$ ipython --no-banner

In [1]: import numpy as np

In [2]: import numpy.linalg as la

In [3]: np.set_printoptions(precision=1, suppress=True, linewidth=140)

In [4]: feats = np.array([[1, 2, 1, 3, -7],
   ...:     [-7, -2, -2, -6, -4],
   ...:     [1, 2, 1, 3, -7],
   ...:     [2, -3, 9, -5, 0],
   ...:     [9, 6, 3, 5, 2],
   ...:     [-2, -9, -2, -9, -7],
   ...:     [-9, 6, -1, -9, -5]])

In [5]: # row 2 repeats row 0

In [6]: Uu, s, VT = la.svd(feats, full_matrices=False)

In [7]: np.round(Uu.T @ Uu, 1) + 0
Out[7]: 
array([[1., 0., 0., 0., 0.],
       [0., 1., 0., 0., 0.],
       [0., 0., 1., 0., 0.],
       [0., 0., 0., 1., 0.],
       [0., 0., 0., 0., 1.]])

In [8]: np.round(VT @ VT.T, 1) + 0
Out[8]: 
array([[1., 0., 0., 0., 0.],
       [0., 1., 0., 0., 0.],
       [0., 0., 1., 0., 0.],
       [0., 0., 0., 1., 0.],
       [0., 0., 0., 0., 1.]])

In [9]: (s > 1e-8).sum()
Out[9]: np.int64(5)

In [10]: Uu.shape, s.shape, VT.shape
Out[10]: ((7, 5), (5,), (5, 5))

In [11]: W0 = np.loadtxt("a.csv", delimiter=",")

In [12]: W0
Out[12]: 
array([[ -0.6,   0.5,  -0.8,   0.5,  -1.8,  -0.5,   0.3,  -1.1],
       [ -0.5,   0.7,  -0.4,   0.6,   0.7,   0.3,   0.9,  -1.7],
       [ -1.9,   0. ,   0.1,  -0.2,   0. ,  -2.9,  -0.1,  -0.9],
       [ -0.8,   1.2,  -0.6,   0.3,   0.5,  -1.4,   0.5,   2.9],
       [  0.1,   1.1,   0.3,   0.1,   0.8,   0.3,   1. ,   2. ],
       [  0.6,   0.2,   1.6,  -0.7,   2.6,  -0.9,  -0.1,  -0.6],
       [ -0.5,   0.6,  -0.6,  -0.8,  -0.6,   1.2,   1. ,  -1.3],
       [-34. ,  -2. ,  -8. ,  -2. ,   6. , -20. , -18. ,  26. ],
       [  1.1,  -1.9,   0.2,   1. ,   0.6,   0.6,  -0.6,   0.4],
       [  1.5,   0. ,  -0.3,   0.3,   1.4,   0.1,  -1.6,   1.5]])

In [13]: # row 7 is much longer than the rest

In [14]: hat = W0 @ la.solve(W0.T @ W0, W0.T)

In [15]: np.diag(hat)
Out[15]: array([0.5, 0.9, 0.8, 0.8, 0.6, 0.8, 0.8, 1. , 0.9, 0.9])

In [16]: np.round(la.eigvalsh(hat), 1) + 0
Out[16]: array([0., 0., 1., 1., 1., 1., 1., 1., 1., 1.])

In [17]: np.round(hat @ W0[:, 1], 1) + 0
Out[17]: array([ 0.5,  0.7,  0. ,  1.2,  1.1,  0.2,  0.6, -2. , -1.9,  0. ])

In [18]: round(la.norm(feats, 1), 1), round(float(la.norm(feats, np.inf)), 1)
Out[18]: (np.float64(40.0), 30.0)

In [19]: feats[4] @ feats[6]
Out[19]: np.int64(-103)

In [20]: np.round(la.norm(feats, 2), 1)
Out[20]: np.float64(22.9)

In [21]: np.round(la.norm(feats) ** 2 / la.norm(feats, 2) ** 2, 1)
Out[21]: np.float64(1.8)

In [22]: np.round(la.norm(feats[4], 1), 1), round(la.norm(feats[4], np.inf), 1)
Out[22]: (np.float64(25.0), np.float64(9.0))

In [23]: la.norm(feats, axis=1)
Out[23]: array([ 8. , 10.4,  8. , 10.9, 12.4, 14.8, 15. ])

In [24]: M2 = np.array([[-7, 6, 2],
    ...:     [5, 2, 7],
    ...:     [-9, 1, 4],
    ...:     [-6, 2, 9],
    ...:     [-6, -9, -3],
    ...:     [4, -5, 2],
    ...:     [2, -8, -1],
    ...:     [-5, -9, 1]])

In [25]: np.einsum("ij->j", W0)
Out[25]: array([-35. ,   0.4,  -8.5,  -0.9,  10.2, -23.2, -16.7,  27.2])

In [26]: np.vstack([W0, M2.T]).shape
Out[26]: (13, 8)

In [27]: la.svd(W0, compute_uv=False)
Out[27]: array([51.7,  5.2,  3.9,  3.6,  2.3,  1.7,  1.6,  0.6])

In [28]: round(la.norm(W0), 1)
Out[28]: np.float64(52.4)

In [29]: W0[10]
---------------------------------------------------------------------------
IndexError                                Traceback (most recent call last)
Cell In[29], line 1
----> 1 W0[10]

IndexError: index 10 is out of bounds for axis 0 with size 10

In [30]: np.abs(W0).max()
Out[30]: np.float64(34.0)

In [31]: W0 - W0[0]
Out[31]: 
array([[  0. ,   0. ,   0. ,   0. ,   0. ,   0. ,   0. ,   0. ],
       [  0.1,   0.2,   0.4,   0.1,   2.5,   0.8,   0.6,  -0.6],
       [ -1.3,  -0.5,   0.9,  -0.7,   1.8,  -2.4,  -0.4,   0.2],
       [ -0.2,   0.7,   0.2,  -0.2,   2.3,  -0.9,   0.2,   4. ],
       [  0.7,   0.6,   1.1,  -0.4,   2.6,   0.8,   0.7,   3.1],
       [  1.2,  -0.3,   2.4,  -1.2,   4.4,  -0.4,  -0.4,   0.5],
       [  0.1,   0.1,   0.2,  -1.3,   1.2,   1.7,   0.7,  -0.2],
       [-33.4,  -2.5,  -7.2,  -2.5,   7.8, -19.5, -18.3,  27.1],
       [  1.7,  -2.4,   1. ,   0.5,   2.4,   1.1,  -0.9,   1.5],
       [  2.1,  -0.5,   0.5,  -0.2,   3.2,   0.6,  -1.9,   2.6]])
